$ ipython --no-banner

In [1]: import numpy as np

In [2]: import numpy.linalg as la

In [3]: np.set_printoptions(suppress=True, linewidth=100)

In [4]: M = np.load("run3.npy")

In [5]: M
Out[5]: 
array([[7.1, 4. , 2. , 7. , 0. , 4. , 2. , 6. , 8. , 9. , 8. ],
       [9. , 8.1, 4. , 4. , 7. , 0. , 2. , 7. , 1. , 4. , 6. ],
       [6. , 6. , 1.1, 3. , 7. , 7. , 4. , 7. , 2. , 2. , 0. ],
       [0. , 3. , 7. , 6.1, 7. , 2. , 8. , 8. , 5. , 7. , 1. ],
       [7. , 2. , 5. , 9. , 6.1, 3. , 3. , 2. , 3. , 0. , 8. ],
       [4. , 0. , 0. , 9. , 2. , 4.1, 0. , 3. , 0. , 0. , 2. ],
       [3. , 7. , 9. , 9. , 2. , 2. , 1.1, 6. , 7. , 4. , 4. ],
       [1. , 8. , 5. , 4. , 8. , 4. , 8. , 0.1, 3. , 1. , 5. ],
       [7. , 2. , 6. , 6. , 7. , 6. , 1. , 6. , 5.1, 9. , 3. ],
       [0. , 1. , 3. , 0. , 5. , 7. , 4. , 2. , 4. , 4.1, 9. ],
       [7. , 4. , 2. , 7. , 0. , 4. , 2. , 6. , 8. , 9. , 8.1]])

In [6]: np.round(np.diff(M, axis=0), 3)
Out[6]: 
array([[ 1.9,  4.1,  2. , -3. ,  7. , -4. ,  0. ,  1. , -7. , -5. , -2. ],
       [-3. , -2.1, -2.9, -1. ,  0. ,  7. ,  2. ,  0. ,  1. , -2. , -6. ],
       [-6. , -3. ,  5.9,  3.1,  0. , -5. ,  4. ,  1. ,  3. ,  5. ,  1. ],
       [ 7. , -1. , -2. ,  2.9, -0.9,  1. , -5. , -6. , -2. , -7. ,  7. ],
       [-3. , -2. , -5. ,  0. , -4.1,  1.1, -3. ,  1. , -3. ,  0. , -6. ],
       [-1. ,  7. ,  9. ,  0. ,  0. , -2.1,  1.1,  3. ,  7. ,  4. ,  2. ],
       [-2. ,  1. , -4. , -5. ,  6. ,  2. ,  6.9, -5.9, -4. , -3. ,  1. ],
       [ 6. , -6. ,  1. ,  2. , -1. ,  2. , -7. ,  5.9,  2.1,  8. , -2. ],
       [-7. , -1. , -3. , -6. , -2. ,  1. ,  3. , -4. , -1.1, -4.9,  6. ],
       [ 7. ,  3. , -1. ,  7. , -5. , -3. , -2. ,  4. ,  4. ,  4.9, -0.9]])

In [7]: round(float(la.norm(M)), 3)
Out[7]: 57.802

In [8]: np.round(la.svd(M, compute_uv=False), 3)
Out[8]: array([50.214, 15.672, 12.299, 11.528, 10.459,  9.287,  6.69 ,  5.432,  3.807,  2.356,  0.019])

In [9]: np.count_nonzero(M)
Out[9]: np.int64(108)

In [10]: M2 = M / np.sqrt((M ** 2).mean(axis=1, keepdims=True))

In [11]: M2[5].round(3)
Out[11]: array([1.16 , 0.   , 0.   , 2.61 , 0.58 , 1.189, 0.   , 0.87 , 0.   , 0.   , 0.58 ])

In [12]: la.matrix_rank(M2) == la.matrix_rank(M)
Out[12]: np.True_

In [13]: U, sigma, vt = la.svd(M)

In [14]: np.argmax(sigma[:-1] / (sigma[1:] + 1e-6)) + 1
Out[14]: np.int64(10)

In [15]: M2 = U[:, :10] @ np.diag(sigma[:10]) @ vt[:10]

In [16]: la.matrix_rank(M, rtol=0.05)
Out[16]: np.int64(9)

In [17]: round(la.norm(M - M2, 2), 3), np.round(sigma[10], 3)
Out[17]: (np.float64(0.019), np.float64(0.019))

In [18]: np.trace(M)
Out[18]: np.float64(51.1)

In [19]: np.allclose(M, M.T)
Out[19]: False

In [20]: M.inv()
---------------------------------------------------------------------------
AttributeError                            Traceback (most recent call last)
Cell In[20], line 1
----> 1 M.inv()

AttributeError: 'numpy.ndarray' object has no attribute 'inv'

In [21]: f, g = M[5], M[7]

In [22]: f @ f
Out[22]: np.float64(130.81)

In [23]: round(float(f @ g), 3)
Out[23]: 82.7

In [24]: p = (f @ g) / (f @ f) * f

In [25]: np.round(g - p, 3)
Out[25]: array([-1.529,  8.   ,  5.   , -1.69 ,  6.736,  1.408,  8.   , -1.797,  3.   ,  1.   ,  3.736])

In [26]: la.matrix_rank(np.outer(f, g))
Out[26]: np.int64(1)

In [27]: round(float((g - p) @ f), 3)
Out[27]: 0.0

In [28]: np.round(la.norm(f + g) ** 2 + la.norm(f - g) ** 2, 3)
Out[28]: np.float64(831.64)

In [29]: X = np.load("mat.npy")

In [30]: X.round(3)
Out[30]: 
array([[0.2  , 0.2  , 0.   , 0.   , 0.2  , 0.2  , 0.2  , 0.   ],
       [0.   , 0.333, 0.   , 0.333, 0.   , 0.   , 0.   , 0.333],
       [0.   , 0.   , 1.   , 0.   , 0.   , 0.   , 0.   , 0.   ],
       [0.   , 0.   , 0.25 , 0.5  , 0.   , 0.25 , 0.   , 0.   ],
       [0.   , 0.   , 0.   , 0.   , 0.667, 0.   , 0.333, 0.   ],
       [0.   , 0.   , 0.   , 0.   , 0.   , 0.667, 0.   , 0.333],
       [0.   , 0.   , 0.333, 0.   , 0.   , 0.333, 0.333, 0.   ],
       [0.   , 0.   , 0.   , 0.   , 0.25 , 0.   , 0.25 , 0.5  ]])

In [31]: # rows sum to 1

In [32]: th = np.radians(60)

In [33]: R = np.eye(8)

In [34]: R[2, 2] = R[4, 4] = np.cos(th)

In [35]: R[2, 4], R[4, 2] = -np.sin(th), np.sin(th)

In [36]: R.round(3)
Out[36]: 
array([[ 1.   ,  0.   ,  0.   ,  0.   ,  0.   ,  0.   ,  0.   ,  0.   ],
       [ 0.   ,  1.   ,  0.   ,  0.   ,  0.   ,  0.   ,  0.   ,  0.   ],
       [ 0.   ,  0.   ,  0.5  ,  0.   , -0.866,  0.   ,  0.   ,  0.   ],
       [ 0.   ,  0.   ,  0.   ,  1.   ,  0.   ,  0.   ,  0.   ,  0.   ],
       [ 0.   ,  0.   ,  0.866,  0.   ,  0.5  ,  0.   ,  0.   ,  0.   ],
       [ 0.   ,  0.   ,  0.   ,  0.   ,  0.   ,  1.   ,  0.   ,  0.   ],
       [ 0.   ,  0.   ,  0.   ,  0.   ,  0.   ,  0.   ,  1.   ,  0.   ],
       [ 0.   ,  0.   ,  0.   ,  0.   ,  0.   ,  0.   ,  0.   ,  1.   ]])

In [37]: M2 = X @ R.T

In [38]: np.round(la.svd(X, compute_uv=False), 3), np.round(la.svd(M2, compute_uv=False), 3)
Out[38]: 
(array([1.147, 0.972, 0.798, 0.618, 0.509, 0.334, 0.253, 0.117]),
 array([1.147, 0.972, 0.798, 0.618, 0.509, 0.334, 0.253, 0.117]))

In [39]: np.round(np.abs(M2 - X).max(axis=0), 3)
Out[39]: array([0.   , 0.   , 0.577, 0.   , 0.866, 0.   , 0.   , 0.   ])

In [40]: np.allclose(la.norm(X, axis=1), la.norm(M2, axis=1))
Out[40]: True

In [41]: round(la.det(R), 3), np.trace(R)
Out[41]: (np.float64(1.0), np.float64(7.0))

In [42]: M2.round(3)
Out[42]: 
array([[ 0.2  ,  0.2  , -0.173,  0.   ,  0.1  ,  0.2  ,  0.2  ,  0.   ],
       [ 0.   ,  0.333,  0.   ,  0.333,  0.   ,  0.   ,  0.   ,  0.333],
       [ 0.   ,  0.   ,  0.5  ,  0.   ,  0.866,  0.   ,  0.   ,  0.   ],
       [ 0.   ,  0.   ,  0.125,  0.5  ,  0.217,  0.25 ,  0.   ,  0.   ],
       [ 0.   ,  0.   , -0.577,  0.   ,  0.333,  0.   ,  0.333,  0.   ],
       [ 0.   ,  0.   ,  0.   ,  0.   ,  0.   ,  0.667,  0.   ,  0.333],
       [ 0.   ,  0.   ,  0.167,  0.   ,  0.289,  0.333,  0.333,  0.   ],
       [ 0.   ,  0.   , -0.217,  0.   ,  0.125,  0.   ,  0.25 ,  0.5  ]])

In [43]: np.round(la.matrix_power(X, 2), 3)
Out[43]: 
array([[0.04 , 0.107, 0.067, 0.067, 0.173, 0.24 , 0.173, 0.133],
       [0.   , 0.111, 0.083, 0.278, 0.083, 0.083, 0.083, 0.278],
       [0.   , 0.   , 1.   , 0.   , 0.   , 0.   , 0.   , 0.   ],
       [0.   , 0.   , 0.375, 0.25 , 0.   , 0.292, 0.   , 0.083],
       [0.   , 0.   , 0.111, 0.   , 0.444, 0.111, 0.333, 0.   ],
       [0.   , 0.   , 0.   , 0.   , 0.083, 0.444, 0.083, 0.389],
       [0.   , 0.   , 0.444, 0.   , 0.   , 0.333, 0.111, 0.111],
       [0.   , 0.   , 0.083, 0.   , 0.292, 0.083, 0.292, 0.25 ]])

In [44]: np.round((X + X.T) / 2, 3)
Out[44]: 
array([[0.2  , 0.1  , 0.   , 0.   , 0.1  , 0.1  , 0.1  , 0.   ],
       [0.1  , 0.333, 0.   , 0.167, 0.   , 0.   , 0.   , 0.167],
       [0.   , 0.   , 1.   , 0.125, 0.   , 0.   , 0.167, 0.   ],
       [0.   , 0.167, 0.125, 0.5  , 0.   , 0.125, 0.   , 0.   ],
       [0.1  , 0.   , 0.   , 0.   , 0.667, 0.   , 0.167, 0.125],
       [0.1  , 0.   , 0.   , 0.125, 0.   , 0.667, 0.167, 0.167],
       [0.1  , 0.   , 0.167, 0.   , 0.167, 0.167, 0.333, 0.125],
       [0.   , 0.167, 0.   , 0.   , 0.125, 0.167, 0.125, 0.5  ]])

In [45]: la.determinant(X)
---------------------------------------------------------------------------
AttributeError                            Traceback (most recent call last)
Cell In[45], line 1
----> 1 la.determinant(X)

AttributeError: module 'numpy.linalg' has no attribute 'determinant'

In [46]: assert X == X.T
---------------------------------------------------------------------------
ValueError                                Traceback (most recent call last)
Cell In[46], line 1
----> 1 assert X == X.T

ValueError: The truth value of an array with more than one element is ambiguous. Use a.any() or a.all()

In [47]: np.round(X @ X, 3)
Out[47]: 
array([[0.04 , 0.107, 0.067, 0.067, 0.173, 0.24 , 0.173, 0.133],
       [0.   , 0.111, 0.083, 0.278, 0.083, 0.083, 0.083, 0.278],
       [0.   , 0.   , 1.   , 0.   , 0.   , 0.   , 0.   , 0.   ],
       [0.   , 0.   , 0.375, 0.25 , 0.   , 0.292, 0.   , 0.083],
       [0.   , 0.   , 0.111, 0.   , 0.444, 0.111, 0.333, 0.   ],
       [0.   , 0.   , 0.   , 0.   , 0.083, 0.444, 0.083, 0.389],
       [0.   , 0.   , 0.444, 0.   , 0.   , 0.333, 0.111, 0.111],
       [0.   , 0.   , 0.083, 0.   , 0.292, 0.083, 0.292, 0.25 ]])

In [48]: np.allclose(X @ X.T, X.T @ X)
Out[48]: False

In [49]: X.inv()
---------------------------------------------------------------------------
AttributeError                            Traceback (most recent call last)
Cell In[49], line 1
----> 1 X.inv()

AttributeError: 'numpy.ndarray' object has no attribute 'inv'

In [50]: M2 = np.array([[1, 2, 1],
    ...:     [1, 1, 1],
    ...:     [1, 0, 1],
    ...:     [1, 0, 1],
    ...:     [1, 2, 2],
    ...:     [2, 0, 0],
    ...:     [1, 0, 0],
    ...:     [1, 0, 2]])

In [51]: np.round(M2.T @ X.T, 3)
Out[51]: 
array([[1.2  , 1.   , 1.   , 1.25 , 1.   , 1.667, 1.333, 1.   ],
       [1.   , 0.333, 0.   , 0.   , 1.333, 0.   , 0.   , 0.5  ],
       [0.8  , 1.333, 1.   , 0.75 , 1.333, 0.667, 0.333, 1.5  ]])

In [52]: np.round(X @ M2, 3)
Out[52]: 
array([[1.2  , 1.   , 0.8  ],
       [1.   , 0.333, 1.333],
       [1.   , 0.   , 1.   ],
       [1.25 , 0.   , 0.75 ],
       [1.   , 1.333, 1.333],
       [1.667, 0.   , 0.667],
       [1.333, 0.   , 0.333],
       [1.   , 0.5  , 1.5  ]])

In [53]: np.round(np.einsum("ik,kj->ji", X, M2), 3)
Out[53]: 
array([[1.2  , 1.   , 1.   , 1.25 , 1.   , 1.667, 1.333, 1.   ],
       [1.   , 0.333, 0.   , 0.   , 1.333, 0.   , 0.   , 0.5  ],
       [0.8  , 1.333, 1.   , 0.75 , 1.333, 0.667, 0.333, 1.5  ]])

In [54]: M2 = np.array([[-2, 3],
    ...:     [3, 3],
    ...:     [2, 0],
    ...:     [3, 3],
    ...:     [1, -2],
    ...:     [2, -2],
    ...:     [1, -1],
    ...:     [-1, 0],
    ...:     [-1, 1],
    ...:     [0, 0],
    ...:     [3, -1]])

In [55]: la.matrix_rank(M @ M2)
Out[55]: np.int64(2)

In [56]: la.matrix_rank(np.vstack([M, M2.T]))
Out[56]: np.int64(11)

In [57]: np.round(np.einsum("ij,ij->i", M, M), 3)
Out[57]: array([384.41, 333.61, 253.21, 351.21, 291.21, 130.81, 346.21, 285.01, 363.01, 217.81, 384.61])

In [58]: M2 @ M
---------------------------------------------------------------------------
ValueError                                Traceback (most recent call last)
Cell In[58], line 1
----> 1 M2 @ M

ValueError: matmul: Input operand 1 has a mismatch in its core dimension 0, with gufunc signature (n?,k),(k,m?)->(n?,m?) (size 11 is different from 2)

In [59]: E = np.array([[-2, -1, -1, -2, 0, 2, -1],
    ...:     [2, 1, 2, -1, 0, -1, -1],
    ...:     [-1, 0, -1, -1, -2, -2, 1],
    ...:     [1, 1, 1, -1, -1, -2, -1],
    ...:     [-1, 1, 0, 0, 2, -1, -2],
    ...:     [0, 0, 1, -1, -1, -2, -2],
    ...:     [2, 2, 1, 1, 1, 2, 1],
    ...:     [0, 2, 1, 0, 1, -1, 0],
    ...:     [2, 2, 0, 0, -2, 0, 0],
    ...:     [0, 2, -1, 0, 0, 1, 0]])

In [60]: E[-1] = E[0] + 4 * E[1]

In [61]: E
Out[61]: 
array([[-2, -1, -1, -2,  0,  2, -1],
       [ 2,  1,  2, -1,  0, -1, -1],
       [-1,  0, -1, -1, -2, -2,  1],
       [ 1,  1,  1, -1, -1, -2, -1],
       [-1,  1,  0,  0,  2, -1, -2],
       [ 0,  0,  1, -1, -1, -2, -2],
       [ 2,  2,  1,  1,  1,  2,  1],
       [ 0,  2,  1,  0,  1, -1,  0],
       [ 2,  2,  0,  0, -2,  0,  0],
       [ 6,  3,  7, -6,  0, -2, -5]])

In [62]: O, V = la.qr(E[:, :1])[0], la.qr(E[:, 1:])[0]

In [63]: sigma = la.svd(O.T @ V, compute_uv=False)

In [64]: np.round(la.norm(O @ O.T - V @ V.T, 2), 3)
Out[64]: np.float64(1.0)

In [65]: (sigma > 0.9).sum()
Out[65]: np.int64(1)
